$ python -q
>>> import numpy as np
>>> from numpy import linalg as LA
>>> np.set_printoptions(precision=2, suppress=True, linewidth=120, sign=" ")
>>> out = np.array([[-2, -3, -2], [0, -5, 0], [-5, -2, -3]])
>>> Z = np.array([[2, 0, 2], [1, 1, 2], [2, 1, 2]])
>>> A = np.block([[out, np.zeros((3, 3))], [np.zeros((3, 3)), Z]])
>>> print(A)
[[-2. -3. -2.  0.  0.  0.]
 [ 0. -5.  0.  0.  0.  0.]
 [-5. -2. -3.  0.  0.  0.]
 [ 0.  0.  0.  2.  0.  2.]
 [ 0.  0.  0.  1.  1.  2.]
 [ 0.  0.  0.  2.  1.  2.]]
>>> rng = np.random.default_rng(3487)
>>> out = A + rng.integers(-2, 3, (6, 3)) @ rng.integers(-2, 3, (3, 6))
>>> print(out)
[[-9. -2. -7.  3.  3.  3.]
 [ 2. -3.  0. -2.  4. -2.]
 [-9. -5. -3.  6. -4.  1.]
 [ 6.  0.  4.  0.  0. -2.]
 [ 0.  4. -3. -3.  8.  2.]
 [ 5. -2.  4. -1. -5.  2.]]
>>> LA.matrix_rank(out - A, tol=1e-8)
np.int64(3)
>>> out - A
array([[-7.,  1., -5.,  3.,  3.,  3.],
       [ 2.,  2.,  0., -2.,  4., -2.],
       [-4., -3.,  0.,  6., -4.,  1.],
       [ 6.,  0.,  4., -2.,  0., -4.],
       [ 0.,  4., -3., -4.,  7.,  0.],
       [ 5., -2.,  4., -3., -6.,  0.]])
>>> np.abs(out - A).sum(axis=1)
array([ 22.,  12.,  18.,  16.,  18.,  20.])
>>> (LA.matrix_power((A != 0) + (A.T != 0) + np.eye(6), 6) > 0).astype(int)
array([[ 1,  1,  1,  0,  0,  0],
       [ 1,  1,  1,  0,  0,  0],
       [ 1,  1,  1,  0,  0,  0],
       [ 0,  0,  0,  1,  1,  1],
       [ 0,  0,  0,  1,  1,  1],
       [ 0,  0,  0,  1,  1,  1]])
>>> np.flatnonzero(LA.matrix_power((A != 0) + (A.T != 0) + np.eye(6), 6)[2])
array([ 0,  1,  2])
>>> vec = np.array([-5, 1, -1, 2, 0, 3])
>>> rhs = A @ vec
>>> beta, lr = np.zeros(6), 1 / LA.norm(A, 2) ** 2
>>> for i in range(30):
...     beta -= lr * A.T @ (A @ beta - rhs)
...     if i % 5 == 0: print(i, round(LA.norm(A @ beta - rhs), 2))
... 
0 15.81
5 2.25
10 1.15
15 1.09
20 1.05
25 1.02
>>> beta
array([-4.19,  1.06, -2.28,  2.25,  0.64,  2.58])
>>> round(LA.cond(A), 2)
np.float64(17.54)
>>> vec = np.array([1, 3, 0, 3, 0, 1])
>>> np.sign((A @ vec).round(6))
array([-1., -1., -1.,  1.,  1.,  1.])
>>> A @ (2 * vec)
array([-22., -30., -22.,  16.,  10.,  16.])
>>> A @ np.ones(6)
array([ -7.,  -5., -10.,   4.,   4.,   5.])
>>> r0, g = A[0], A[2]
>>> print(r0 @ r0)
17.0
>>> r0 @ g
np.float64(22.0)
>>> p = (r0 @ g) / (r0 @ r0) * r0
>>> round(float((g - p) @ r0), 2)
-0.0
>>> F = np.array([[0, 3, 0, 0, 0],
...     [0, 0, 3, 0, 0],
...     [0, 0, 0, 0, 1],
...     [0, 0, 0, 3, 0],
...     [2, 0, 0, 0, 0]])
>>> F
array([[ 0,  3,  0,  0,  0],
       [ 0,  0,  3,  0,  0],
       [ 0,  0,  0,  0,  1],
       [ 0,  0,  0,  3,  0],
       [ 2,  0,  0,  0,  0]])
>>> F @ F.T
array([[ 9,  0,  0,  0,  0],
       [ 0,  9,  0,  0,  0],
       [ 0,  0,  1,  0,  0],
       [ 0,  0,  0,  9,  0],
       [ 0,  0,  0,  0,  4]])
>>> LA.svd(F, compute_uv=False)
array([ 3.,  3.,  3.,  2.,  1.])
>>> r0 = np.array([0, 1, 2, 1, 0])
>>> out = F + np.outer(r0, np.eye(5)[2])
>>> LA.matrix_rank(LA.inv(out) - LA.inv(F), tol=1e-8)
np.int64(1)
>>> round(float(LA.det(out) / LA.det(F)), 2), round(float(1 + LA.solve(F, r0)[2]), 2)
(1.33, 1.33)
>>> hat = np.triu(np.array([[0, 3, 3, 3, 1],
...     [0, 3, 1, 0, 1],
...     [3, 1, 2, 0, 3],
...     [2, 1, 1, 2, 3],
...     [2, 2, 0, 3, 3]]), 1) + np.eye(5)
>>> out = hat @ F @ LA.inv(hat)
>>> hat @ F - F @ hat
array([[ 2.,  0.,  6.,  9.,  0.],
       [ 2.,  0.,  0.,  0., -8.],
       [ 6.,  0.,  0.,  0.,  0.],
       [ 6.,  0.,  0.,  0., -9.],
       [ 0., -6., -6., -6., -2.]])
>>> round(LA.det(out), 2)
np.float64(-54.0)
>>> out
array([[  2.,  -3.,   6.,   3., -23.],
       [  2.,  -6.,   3.,  -6.,  14.],
       [  6., -18.,   0., -18.,  67.],
       [  6., -18.,   0., -15.,  57.],
       [  2.,  -6.,   0.,  -6.,  22.]])
